% python3 -q
>>> import numpy as np
>>> from numpy import linalg as LA
>>> np.set_printoptions(precision=3, suppress=True, linewidth=200)
>>> M = np.loadtxt("x.csv", delimiter=",")
>>> print(M)
[[ 7.  2.  5.  7.  6. 10.  9.  5.]
 [ 1.  1.  3.  4.  3.  6.  5.  4.]
 [ 5.  9.  7.  5.  7.  7.  7.  4.]
 [ 1.  1.  1.  3.  0.  3.  2.  2.]
 [ 3.  1.  1.  0.  5.  5.  2.  1.]
 [ 6.  3.  3.  4.  6.  7.  5.  2.]
 [ 6.  1.  3.  3.  6.  6.  5.  1.]
 [ 4.  1.  3.  6.  1.  4.  5.  2.]
 [ 5.  5.  6.  6.  4.  4.  6.  2.]
 [ 0.  0.  2.  1.  3.  3.  3.  2.]
 [ 3.  1.  1.  0.  5.  5.  2.  1.]
 [ 6.  6.  6.  6.  8.  8.  8.  3.]
 [ 0.  2.  2.  1.  6.  5.  2.  1.]
 [ 0.  3.  4.  2.  5.  3.  4.  1.]
 [ 3.  5.  6.  6.  6.  5.  7.  2.]
 [ 0.  0.  1.  0.  3.  2.  1.  0.]
 [ 2.  6.  9.  5.  8.  6.  9.  4.]
 [ 2.  5.  6.  4.  6.  6.  6.  4.]
 [ 1.  1.  4.  4.  6.  8.  6.  4.]
 [ 0.  0.  0.  0.  0.  0.  0.  0.]
 [ 2.  5.  5.  3.  6.  5.  4.  2.]
 [ 2.  6.  7.  4.  5.  3.  6.  2.]
 [ 1.  1.  1.  3.  0.  3.  2.  2.]
 [ 0.  3.  3.  2.  2.  1.  3.  1.]
 [ 1.  1.  3.  4.  3.  6.  5.  4.]
 [ 0.  2.  4.  2.  9.  8.  5.  3.]
 [ 3.  2.  4.  4.  7.  6.  5.  1.]
 [ 3.  0.  3.  3.  4.  3.  4.  0.]
 [ 3.  3.  2.  1.  8.  8.  3.  2.]
 [ 3.  4.  3.  2.  4.  4.  4.  2.]
 [ 1.  1.  1.  3.  0.  3.  2.  2.]
 [ 2.  3.  3.  2.  0.  0.  2.  1.]
 [ 0.  3.  5.  3.  5.  4.  6.  3.]
 [ 0.  0.  0.  0.  0.  0.  0.  0.]
 [ 3.  0.  2.  3.  1.  1.  3.  0.]
 [ 4.  5.  4.  5.  4.  7.  6.  4.]
 [ 0.  0.  0.  0.  0.  0.  0.  0.]]
>>> # row 10 repeats row 4
>>> cent = M[[24, 22]].astype(float)
>>> for _ in range(4):
...     lab = LA.norm(M[:, None] - cent, axis=-1).argmin(axis=1)
...     cent = np.array([M[lab == j].mean(axis=0) for j in range(2)])
... 
>>> print(lab)
[0 0 0 1 1 0 0 0 0 1 1 0 1 1 0 1 0 0 0 1 0 0 1 1 0 0 0 1 0 0 1 1 0 1 1 0 1]
>>> print(cent[1] - cent[0])
[-2.08  -2.619 -3.104 -2.753 -3.494 -3.783 -3.81  -1.982]
>>> print(np.abs(cent[1] - cent[0]).argmax())
6
>>> Xs = M - M.mean(axis=0)
>>> vecs = LA.svd(Xs)[2][:1]
>>> other = Xs - Xs @ vecs.T @ vecs
>>> print(round(LA.norm(other) / LA.norm(Xs), 3))
0.578
>>> hat = M @ LA.solve(M.T @ M, M.T)
>>> print(round(float(np.trace(hat)), 3))
8.0
>>> print(np.round(LA.eigvalsh(hat), 3) + 0)
[0. 0. 0. 0. 0. 0. 0. 0. 0. 0. 0. 0. 0. 0. 0. 0. 0. 0. 0. 0. 0. 0. 0. 0. 0. 0. 0. 0. 0. 1. 1. 1. 1. 1. 1. 1. 1.]
>>> print(np.allclose(hat @ hat, hat))
True
>>> m1 = np.loadtxt("run4.csv", delimiter=",")
>>> print(m1)
[[ 2.4    0.     4.963]
 [-0.6   -0.1   -1.06 ]
 [-1.1    1.2   -2.726]
 [ 0.1   -0.1   -0.395]
 [ 0.5    0.6    1.054]
 [ 1.2   -0.4    2.648]
 [-1.8    1.5   -3.928]
 [-1.    -0.3   -2.488]
 [-0.9   -0.6   -1.97 ]
 [-1.    -0.6   -1.882]
 [-0.5   -1.    -1.282]
 [ 0.8   -1.     1.624]
 [ 0.1    0.    -0.185]
 [-0.2   -0.3   -0.131]
 [ 0.5    0.6    0.754]
 [-1.4   -0.3   -2.973]
 [ 0.2   -2.     1.113]
 [-1.1   -0.4   -2.031]
 [-0.2    1.6   -0.392]]
>>> other = np.c_[m1[:, :2] @ np.array([[-2, 0], [-2, 2]]), np.array([8, 5, -6, -4, -4, 3, -5, -6, -2, -8, 9, -9, -7, -8, -8, 1, -9, 7, 5])]
>>> print(other)
[[-4.8  0.   8. ]
 [ 1.4 -0.2  5. ]
 [-0.2  2.4 -6. ]
 [ 0.  -0.2 -4. ]
 [-2.2  1.2 -4. ]
 [-1.6 -0.8  3. ]
 [ 0.6  3.  -5. ]
 [ 2.6 -0.6 -6. ]
 [ 3.  -1.2 -2. ]
 [ 3.2 -1.2 -8. ]
 [ 3.  -2.   9. ]
 [ 0.4 -2.  -9. ]
 [-0.2  0.  -7. ]
 [ 1.  -0.6 -8. ]
 [-2.2  1.2 -8. ]
 [ 3.4 -0.6  1. ]
 [ 3.6 -4.  -9. ]
 [ 3.  -0.8  7. ]
 [-2.8  3.2  5. ]]
>>> print(np.round(LA.lstsq(m1, other[:, 0])[0], 3) + 0)
[-2. -2.  0.]
>>> print(LA.matrix_rank(other))
3
>>> print(LA.norm(LA.qr(m1)[0].T @ other, axis=0) ** 2 / ((other ** 2).sum(axis=0) + 1e-12))
[1.    1.    0.073]
>>> rng = np.random.default_rng(62190)
>>> lab = rng.permutation(3)
>>> other = m1[:, lab] * rng.choice([-1, 1], 3)
>>> print(other)
[[-0.     2.4    4.963]
 [ 0.1   -0.6   -1.06 ]
 [-1.2   -1.1   -2.726]
 [ 0.1    0.1   -0.395]
 [-0.6    0.5    1.054]
 [ 0.4    1.2    2.648]
 [-1.5   -1.8   -3.928]
 [ 0.3   -1.    -2.488]
 [ 0.6   -0.9   -1.97 ]
 [ 0.6   -1.    -1.882]
 [ 1.    -0.5   -1.282]
 [ 1.     0.8    1.624]
 [-0.     0.1   -0.185]
 [ 0.3   -0.2   -0.131]
 [-0.6    0.5    0.754]
 [ 0.3   -1.4   -2.973]
 [ 2.     0.2    1.113]
 [ 0.4   -1.1   -2.031]
 [-1.6   -0.2   -0.392]]
>>> U, _, VT = LA.svd(m1.T @ other)
>>> print(lab)
[1 0 2]
>>> q, vecs = LA.qr(m1[:, :2])[0], LA.qr(m1[:, 2:])[0]
>>> sv = LA.svd(q.T @ vecs, compute_uv=False)
>>> print(round(float(LA.norm(q @ q.T - vecs @ vecs.T, 2)), 3))
1.0
>>> C2 = np.cov(m1, rowvar=False)
>>> print(np.median(m1, axis=0))
[-0.2   -0.3   -0.395]
>>> print(np.argsort(-m1.std(axis=0).round(6), kind="stable"))
[2 0 1]
>>> print(np.argwhere(np.triu(np.abs(np.corrcoef(m1.T)) > 0.8, 1)))
[[0 2]]
>>> print(np.polyfit(m1[:, 1], m1[:, 2], 1))
[-0.577 -0.537]
>>> W0 = np.load("out18.npy")
>>> print(W0)
[[ 1 -2  4]
 [ 1 -1  1]
 [ 1  0  0]
 [ 1  1  1]
 [ 1  2  4]
 [ 1  3  9]
 [ 1  4 16]
 [ 1  5 25]]
>>> q, r_ = LA.qr(W0)
>>> print(r_)
[[ -2.828  -4.243 -21.213]
 [  0.      6.481  19.442]
 [  0.      0.     12.961]]
>>> print(q.shape, r_.shape)
(8, 3) (3, 3)
>>> print(np.abs(np.diag(r_)))
[ 2.828  6.481 12.961]
>>> print(np.allclose(r_.T @ r_, W0.T @ W0))
True
>>> print(np.round(abs(r_[0, 0]), 3), round(float(LA.norm(W0[:, 0])), 3))
2.828 2.828
>>> print(np.trace(q @ q.T))
3.0
